>>> import numpy as np
>>> import numpy.linalg as la
>>> np.set_printoptions(suppress=True, linewidth=140)
>>> E = np.loadtxt("w.csv", delimiter=",")
>>> E.round(2)
array([[0.07, 0.02, 0.07, 0.12, 0.02, 0.12, 0.16, 0.07],
       [0.02, 0.01, 0.02, 0.04, 0.01, 0.04, 0.05, 0.02],
       [0.07, 0.02, 0.07, 0.12, 0.02, 0.12, 0.16, 0.07],
       [0.12, 0.04, 0.12, 0.2 , 0.04, 0.2 , 0.27, 0.12],
       [0.02, 0.01, 0.02, 0.04, 0.01, 0.04, 0.05, 0.02],
       [0.12, 0.04, 0.12, 0.2 , 0.04, 0.2 , 0.27, 0.12],
       [0.16, 0.05, 0.16, 0.27, 0.05, 0.27, 0.38, 0.16],
       [0.07, 0.02, 0.07, 0.12, 0.02, 0.12, 0.16, 0.07]])
>>> W = np.array([[-1, -9, 6],
...     [-2, 0, -9],
...     [5, -8, 2],
...     [8, 8, -9],
...     [-5, 5, -1],
...     [3, -5, -3],
...     [4, 9, -4],
...     [6, -7, 5]])
>>> beta = np.array([-2, 4, 1])
>>> act = np.maximum(E @ W + beta, 0)
>>> (act > 0).mean(axis=0)
array([0.75, 1.  , 0.25])
>>> basis = np.array([[0, 2, 2], [1, -2, 2], [1, 1, 2]])
>>> (act @ basis).round(6).argmax(axis=1)
array([2, 2, 2, 2, 2, 2, 2, 2])
>>> np.round(act @ basis, 2)
array([[ 4.26, -7.55,  9.48],
       [ 4.62, -7.63,  9.25],
       [ 4.26, -7.55,  9.48],
       [ 4.43, -4.58, 13.14],
       [ 4.62, -7.63,  9.25],
       [ 4.43, -4.58, 13.14],
       [ 4.6 , -1.61, 16.8 ],
       [ 4.26, -7.55,  9.48]])
>>> evals, vecs = la.eigh(E)
>>> x = np.array([0, -2, -2, -1, 1, 2, 0, -1])
>>> np.round(vecs * np.abs(evals) @ vecs.T, 2)
array([[0.07, 0.02, 0.07, 0.12, 0.02, 0.12, 0.16, 0.07],
       [0.02, 0.01, 0.02, 0.04, 0.01, 0.04, 0.05, 0.02],
       [0.07, 0.02, 0.07, 0.12, 0.02, 0.12, 0.16, 0.07],
       [0.12, 0.04, 0.12, 0.2 , 0.04, 0.2 , 0.27, 0.12],
       [0.02, 0.01, 0.02, 0.04, 0.01, 0.04, 0.05, 0.02],
       [0.12, 0.04, 0.12, 0.2 , 0.04, 0.2 , 0.27, 0.12],
       [0.16, 0.05, 0.16, 0.27, 0.05, 0.27, 0.38, 0.16],
       [0.07, 0.02, 0.07, 0.12, 0.02, 0.12, 0.16, 0.07]])
>>> np.round(la.eigvalsh(E[1:, 1:]), 2) + 0
array([0.  , 0.  , 0.  , 0.  , 0.  , 0.  , 0.93])
>>> np.round(vecs * np.maximum(evals, 0) @ vecs.T, 2)
array([[0.07, 0.02, 0.07, 0.12, 0.02, 0.12, 0.16, 0.07],
       [0.02, 0.01, 0.02, 0.04, 0.01, 0.04, 0.05, 0.02],
       [0.07, 0.02, 0.07, 0.12, 0.02, 0.12, 0.16, 0.07],
       [0.12, 0.04, 0.12, 0.2 , 0.04, 0.2 , 0.27, 0.12],
       [0.02, 0.01, 0.02, 0.04, 0.01, 0.04, 0.05, 0.02],
       [0.12, 0.04, 0.12, 0.2 , 0.04, 0.2 , 0.27, 0.12],
       [0.16, 0.05, 0.16, 0.27, 0.05, 0.27, 0.38, 0.16],
       [0.07, 0.02, 0.07, 0.12, 0.02, 0.12, 0.16, 0.07]])
>>> W0 = np.load("dump.npy")
>>> W0
array([[-2.11, -2.25, -2.79,  2.32, -1.59, -2.22,  3.01,  0.59, -0.15],
       [-1.03, -2.93, -1.2 , -0.03,  1.12,  1.53, -1.13,  3.07, -1.76],
       [-1.82, -1.82, -3.08,  0.99, -1.66, -3.13,  3.39, -0.98, -0.51],
       [-0.17, -2.13, -1.78, -2.84,  1.19, -0.43, -0.38, -0.14, -2.43],
       [-0.07, -0.09, -0.05,  0.06,  0.18, -0.04,  0.03, -0.04,  0.01],
       [-4.57, -1.72, -0.23, -2.66,  2.57,  1.  , -2.85,  1.08, -3.  ],
       [-5.21, -1.41, -1.05, -1.38,  1.12, -0.89, -0.79, -0.15, -2.05],
       [-0.12, -1.17, -0.87, -1.4 ,  0.55, -0.22, -0.25, -0.17, -1.26],
       [-3.22,  1.33, -0.95,  1.85, -2.14, -3.58,  3.19, -2.74,  1.11],
       [-5.66, -1.78, -0.75, -0.03,  1.25,  0.05, -1.18,  1.35, -1.81],
       [-1.37, -0.34, -2.55,  1.06, -2.23, -4.02,  3.9 , -2.41,  0.39],
       [-4.05, -0.28,  0.28, -2.64,  2.05,  0.21, -2.19, -0.48, -2.06],
       [-2.25, -3.28, -3.76,  1.05, -0.99, -2.44,  2.83,  0.47, -1.41],
       [-3.9 , -2.5 , -3.39, -1.02, -0.3 , -3.19,  2.19, -1.32, -2.08]])
>>> rng = np.random.default_rng(24)
>>> lab = rng.permutation(9)
>>> other = W0[:, lab] * rng.choice([-1, 1], 9)
>>> other
array([[-0.59,  2.11, -2.22,  3.01, -2.32, -2.79,  2.25, -1.59, -0.15],
       [-3.07,  1.03,  1.53, -1.13,  0.03, -1.2 ,  2.93,  1.12, -1.76],
       [ 0.98,  1.82, -3.13,  3.39, -0.99, -3.08,  1.82, -1.66, -0.51],
       [ 0.14,  0.17, -0.43, -0.38,  2.84, -1.78,  2.13,  1.19, -2.43],
       [ 0.04,  0.07, -0.04,  0.03, -0.06, -0.05,  0.09,  0.18,  0.01],
       [-1.08,  4.57,  1.  , -2.85,  2.66, -0.23,  1.72,  2.57, -3.  ],
       [ 0.15,  5.21, -0.89, -0.79,  1.38, -1.05,  1.41,  1.12, -2.05],
       [ 0.17,  0.12, -0.22, -0.25,  1.4 , -0.87,  1.17,  0.55, -1.26],
       [ 2.74,  3.22, -3.58,  3.19, -1.85, -0.95, -1.33, -2.14,  1.11],
       [-1.35,  5.66,  0.05, -1.18,  0.03, -0.75,  1.78,  1.25, -1.81],
       [ 2.41,  1.37, -4.02,  3.9 , -1.06, -2.55,  0.34, -2.23,  0.39],
       [ 0.48,  4.05,  0.21, -2.19,  2.64,  0.28,  0.28,  2.05, -2.06],
       [-0.47,  2.25, -2.44,  2.83, -1.05, -3.76,  3.28, -0.99, -1.41],
       [ 1.32,  3.9 , -3.19,  2.19,  1.02, -3.39,  2.5 , -0.3 , -2.08]])
>>> Uu, _, Vt = la.svd(W0.T @ other)
>>> np.round(Uu @ Vt, 2) + 0
array([[ 0., -1.,  0.,  0.,  0.,  0.,  0.,  0.,  0.],
       [ 0.,  0.,  0.,  0.,  0.,  0., -1.,  0.,  0.],
       [ 0.,  0.,  0.,  0.,  0.,  1.,  0.,  0.,  0.],
       [ 0.,  0.,  0.,  0., -1.,  0.,  0.,  0.,  0.],
       [ 0.,  0.,  0.,  0.,  0.,  0.,  0.,  1.,  0.],
       [ 0.,  0.,  1.,  0.,  0.,  0.,  0.,  0.,  0.],
       [ 0.,  0.,  0.,  1.,  0.,  0.,  0.,  0.,  0.],
       [-1.,  0.,  0.,  0.,  0.,  0.,  0.,  0.,  0.],
       [ 0.,  0.,  0.,  0.,  0.,  0.,  0.,  0.,  1.]])
>>> np.round(la.lstsq(W0, other)[0], 2) + 0
array([[ 0., -1.,  0.,  0.,  0.,  0.,  0.,  0.,  0.],
       [ 0.,  0.,  0.,  0.,  0.,  0., -1.,  0.,  0.],
       [ 0.,  0.,  0.,  0.,  0.,  1.,  0.,  0.,  0.],
       [ 0.,  0.,  0.,  0., -1.,  0.,  0.,  0.,  0.],
       [ 0.,  0.,  0.,  0.,  0.,  0.,  0.,  1.,  0.],
       [ 0.,  0.,  1.,  0.,  0.,  0.,  0.,  0.,  0.],
       [ 0.,  0.,  0.,  1.,  0.,  0.,  0.,  0.,  0.],
       [-1.,  0.,  0.,  0.,  0.,  0.,  0.,  0.,  0.],
       [ 0.,  0.,  0.,  0.,  0.,  0.,  0.,  0.,  1.]])
